% python3 -q
>>> import numpy as np
>>> from numpy import linalg as LA
>>> np.set_printoptions(precision=2, suppress=True, linewidth=120, sign=" ")
>>> tidy = lambda a: np.round(a, 2) + 0
>>> M2 = np.array([[-2, 0], [2, 0]])
>>> arr = np.kron(np.eye(2, dtype=int), M2)
>>> print(arr)
[[-2  0  0  0]
 [ 2  0  0  0]
 [ 0  0 -2  0]
 [ 0  0  2  0]]
>>> print(tidy(LA.svd(arr, compute_uv=False)))
[ 2.83  2.83  0.    0.  ]
>>> print(tidy(LA.norm(arr, axis=0)))
[ 2.83  0.    2.83  0.  ]
>>> print(tidy(LA.pinv(arr)))
[[-0.25  0.25  0.    0.  ]
 [ 0.    0.    0.    0.  ]
 [ 0.    0.   -0.25  0.25]
 [ 0.    0.    0.    0.  ]]
>>> print(arr @ arr.T)
[[ 4 -4  0  0]
 [-4  4  0  0]
 [ 0  0  4 -4]
 [ 0  0 -4  4]]
>>> W0 = np.array([[-4, 2, -8, -6, 8, 4, -7],
...     [0, -6, 4, 5, -4, 1, 8],
...     [0, 0, 6, 0, -3, -9, 0],
...     [0, 0, 0, -7, -3, -3, -5],
...     [0, 0, 0, 0, -2, -8, -2],
...     [0, 0, 0, 0, 0, -4, 3],
...     [0, 0, 0, 0, 0, 0, 5]])
>>> W = np.array([[-3, -3, 0, 0],
...     [0, 3, -2, 2],
...     [-1, -2, 0, 2],
...     [-3, 2, 0, 0],
...     [0, -3, 1, 0],
...     [-3, 2, -1, 2],
...     [-1, -2, 2, -1]])
>>> b = np.array([0, 1, -7, 2])
>>> hid = np.maximum(W0 @ W + b, 0)
>>> print(LA.matrix_rank(hid))
4
>>> print(tidy((hid > 0).mean(axis=0)))
[ 0.71  0.14  0.43  0.29]
>>> W2 = np.array([[1, 2], [1, 3], [3, 2], [2, -3]])
>>> print(hid @ W2)
[[  64  114]
 [  48   32]
 [  21   42]
 [  37   67]
 [  26   52]
 [  18   24]
 [   9    6]]
>>> print(W @ W2)
[[ -6 -15]
 [  1  -1]
 [  1 -14]
 [ -1   0]
 [  0  -7]
 [  0  -8]
 [  1  -1]]
>>> print((W0 - W0.T) / 2)
[[ 0.   1.  -4.  -3.   4.   2.  -3.5]
 [-1.   0.   2.   2.5 -2.   0.5  4. ]
 [ 4.  -2.   0.   0.  -1.5 -4.5  0. ]
 [ 3.  -2.5  0.   0.  -1.5 -1.5 -2.5]
 [-4.   2.   1.5  1.5  0.  -4.  -1. ]
 [-2.  -0.5  4.5  1.5  4.   0.   1.5]
 [ 3.5 -4.   0.   2.5  1.  -1.5  0. ]]
>>> print(np.allclose(W0, W0.T))
False
>>> print(tidy(np.abs(LA.eigvals(W0)).max()))
7.0
>>> print((W0 + W0.T) / 2)
[[-4.   1.  -4.  -3.   4.   2.  -3.5]
 [ 1.  -6.   2.   2.5 -2.   0.5  4. ]
 [-4.   2.   6.   0.  -1.5 -4.5  0. ]
 [-3.   2.5  0.  -7.  -1.5 -1.5 -2.5]
 [ 4.  -2.  -1.5 -1.5 -2.  -4.  -1. ]
 [ 2.   0.5 -4.5 -1.5 -4.  -4.   1.5]
 [-3.5  4.   0.  -2.5 -1.   1.5  5. ]]
>>> def softmax(z):
...     e = np.exp(z - z.max(axis=-1, keepdims=True))
...     return e / e.sum(axis=-1, keepdims=True)
... 
>>> print(tidy(softmax(10 * W0[1])))
[ 0.  0.  0.  0.  0.  0.  1.]
>>> print(tidy(softmax(W0[1])))
[ 0.    0.    0.02  0.05  0.    0.    0.94]
>>> print(tidy(softmax(W0[1] + -1)))
[ 0.    0.    0.02  0.05  0.    0.    0.94]
>>> att = W0 @ W0.T / np.sqrt(7)
>>> print(tidy(softmax(att + np.triu(np.full(att.shape, -np.inf), 1))))
[[ 1.    0.    0.    0.    0.    0.    0.  ]
 [ 0.    1.    0.    0.    0.    0.    0.  ]
 [ 0.    0.    1.    0.    0.    0.    0.  ]
 [ 0.    0.    0.    1.    0.    0.    0.  ]
 [ 0.    0.    0.91  0.    0.09  0.    0.  ]
 [ 0.    0.    0.96  0.    0.02  0.02  0.  ]
 [ 0.    1.    0.    0.    0.    0.    0.  ]]
>>> print(softmax(att).round(6).argmax(axis=1))
[ 0  1  2  3  2  2  1]
